$ ipython --no-banner

In [1]: import numpy as np

In [2]: import numpy.linalg as la

In [3]: np.set_printoptions(suppress=True, linewidth=100)

In [4]: X = np.loadtxt("out8.csv", delimiter=",")

In [5]: X
Out[5]: 
array([[ 1.05, -3.  , -2.  , -3.  ,  1.  , -1.  ],
       [-1.  ,  1.05,  2.  , -1.  ,  2.  , -2.  ],
       [ 0.  ,  1.  ,  3.05,  1.  , -1.  ,  3.  ],
       [ 0.  ,  2.  ,  3.  , -0.95, -3.  ,  0.  ],
       [ 0.  ,  3.  , -1.  , -3.  ,  2.05,  0.  ],
       [ 1.  , -3.  , -2.  , -3.  ,  1.  , -0.95]])

In [6]: left, sv, VT = la.svd(X)

In [7]: np.argmax(sv[:-1] / (sv[1:] + 1e-6)) + 1
Out[7]: np.int64(5)

In [8]: sv.round(2)
Out[8]: array([8.54, 5.37, 3.83, 3.17, 2.46, 0.04])

In [9]: Y = left[:, :5] @ np.diag(sv[:5]) @ VT[:5]

In [10]: la.matrix_rank(Y)
Out[10]: np.int64(5)

In [11]: round(la.norm(X - Y) / la.norm(X), 2)
Out[11]: np.float64(0.0)

In [12]: t = np.radians(107)

In [13]: R = np.eye(6)

In [14]: R[4, 4] = R[1, 1] = np.cos(t)

In [15]: R[4, 1], R[1, 4] = -np.sin(t), np.sin(t)

In [16]: R.round(2)
Out[16]: 
array([[ 1.  ,  0.  ,  0.  ,  0.  ,  0.  ,  0.  ],
       [ 0.  , -0.29,  0.  ,  0.  ,  0.96,  0.  ],
       [ 0.  ,  0.  ,  1.  ,  0.  ,  0.  ,  0.  ],
       [ 0.  ,  0.  ,  0.  ,  1.  ,  0.  ,  0.  ],
       [ 0.  , -0.96,  0.  ,  0.  , -0.29,  0.  ],
       [ 0.  ,  0.  ,  0.  ,  0.  ,  0.  ,  1.  ]])

In [17]: Y = X @ R.T

In [18]: np.round(la.svd(X, compute_uv=False), 2), np.round(la.svd(Y, compute_uv=False), 2)
Out[18]: 
(array([8.54, 5.37, 3.83, 3.17, 2.46, 0.04]),
 array([8.54, 5.37, 3.83, 3.17, 2.46, 0.04]))

In [19]: np.allclose(la.norm(X, axis=1), la.norm(Y, axis=1))
Out[19]: True

In [20]: round(la.det(R), 2), round(np.trace(R), 2)
Out[20]: (np.float64(1.0), np.float64(3.42))

In [21]: m1 = np.loadtxt("m.csv", delimiter=",")

In [22]: m1
Out[22]: 
array([[ 3.,  1., -1., -2.,  1.],
       [ 1.,  3.,  1., -1., -2.],
       [-1.,  1.,  3.,  1., -1.],
       [-2., -1.,  1.,  3.,  1.],
       [ 1., -2., -1.,  1.,  3.]])

In [23]: vals, evecs = la.eig(m1)

In [24]: np.round(m1 @ evecs[:, 0] - vals[0] * evecs[:, 0], 2) + 0
Out[24]: array([0., 0., 0., 0., 0.])

In [25]: round(np.prod(vals), 2)
Out[25]: np.float64(-13.0)

In [26]: Q, evecs = la.qr(m1[:, :2])[0], la.qr(m1[:, 2:])[0]

In [27]: sv = la.svd(Q.T @ evecs, compute_uv=False)

In [28]: (sv > 0.9).sum()
Out[28]: np.int64(2)

In [29]: round(float(la.norm(Q @ Q.T - evecs @ evecs.T, 2)), 2)
Out[29]: 1.0

In [30]: np.allclose(m1 @ m1.T, m1.T @ m1)
Out[30]: True

In [31]: (m1 + m1.T) / 2
Out[31]: 
array([[ 3.,  1., -1., -2.,  1.],
       [ 1.,  3.,  1., -1., -2.],
       [-1.,  1.,  3.,  1., -1.],
       [-2., -1.,  1.,  3.,  1.],
       [ 1., -2., -1.,  1.,  3.]])

In [32]: np.allclose(m1, m1.T)
Out[32]: True

In [33]: np.round(np.sort(np.abs(la.eigvals(m1))), 2)
Out[33]: array([0.16, 1.  , 2.27, 5.73, 6.16])

In [34]: m1 @ m1
Out[34]: 
array([[ 16.,   5.,  -8., -13.,   3.],
       [  5.,  16.,   6.,  -9., -13.],
       [ -8.,   6.,  13.,   6.,  -8.],
       [-13.,  -9.,   6.,  16.,   5.],
       [  3., -13.,  -8.,   5.,  16.]])

In [35]: round(float(la.det(m1)), 2)
Out[35]: -13.0
